$ python -q
>>> import numpy as np
>>> np.set_printoptions(suppress=True, linewidth=100)
>>> K = np.load("run7.npy")
>>> K
array([[ 0, -1,  0,  2],
       [ 0,  0, -1, -1],
       [ 0,  0,  0,  0],
       [ 0,  0,  0,  0]])
>>> np.linalg.matrix_rank(K - K[0, 0] * np.eye(4))
np.int64(2)
>>> np.linalg.matrix_power(K - np.diag(np.diag(K)), 4)
array([[0, 0, 0, 0],
       [0, 0, 0, 0],
       [0, 0, 0, 0],
       [0, 0, 0, 0]])
>>> K @ K
array([[0, 0, 1, 1],
       [0, 0, 0, 0],
       [0, 0, 0, 0],
       [0, 0, 0, 0]])
>>> np.linalg.lstsq(K[:-1].T, K[-1])[2]
np.int32(2)
>>> np.abs(np.diag(np.linalg.qr(K)[1])) > 1e-9
array([False, False, False, False])
>>> round(np.linalg.det(K[::-1]), 2)
np.float64(0.0)
>>> round(float(np.linalg.det(K.T)), 2)
0.0
>>> np.poly(K)
array([1., 0., 0., 0., 0.])
>>> round(np.linalg.eigvals(K).sum().real, 2)
np.float64(0.0)
>>> np.kron(np.eye(2, dtype=int), K)
array([[ 0, -1,  0,  2,  0,  0,  0,  0],
       [ 0,  0, -1, -1,  0,  0,  0,  0],
       [ 0,  0,  0,  0,  0,  0,  0,  0],
       [ 0,  0,  0,  0,  0,  0,  0,  0],
       [ 0,  0,  0,  0,  0, -1,  0,  2],
       [ 0,  0,  0,  0,  0,  0, -1, -1],
       [ 0,  0,  0,  0,  0,  0,  0,  0],
       [ 0,  0,  0,  0,  0,  0,  0,  0]])
>>> np.einsum("ij,ji->", K, K)
np.int64(0)
>>> np.linalg.matrix_rank(K, rtol=0.1)
np.int64(2)
>>> np.round(np.linalg.norm(K, 2) / np.linalg.norm(K), 2)
np.float64(0.93)
>>> np.argsort(-np.linalg.norm(K, axis=0).round(6), kind="stable")[:3]
array([3, 1, 2])
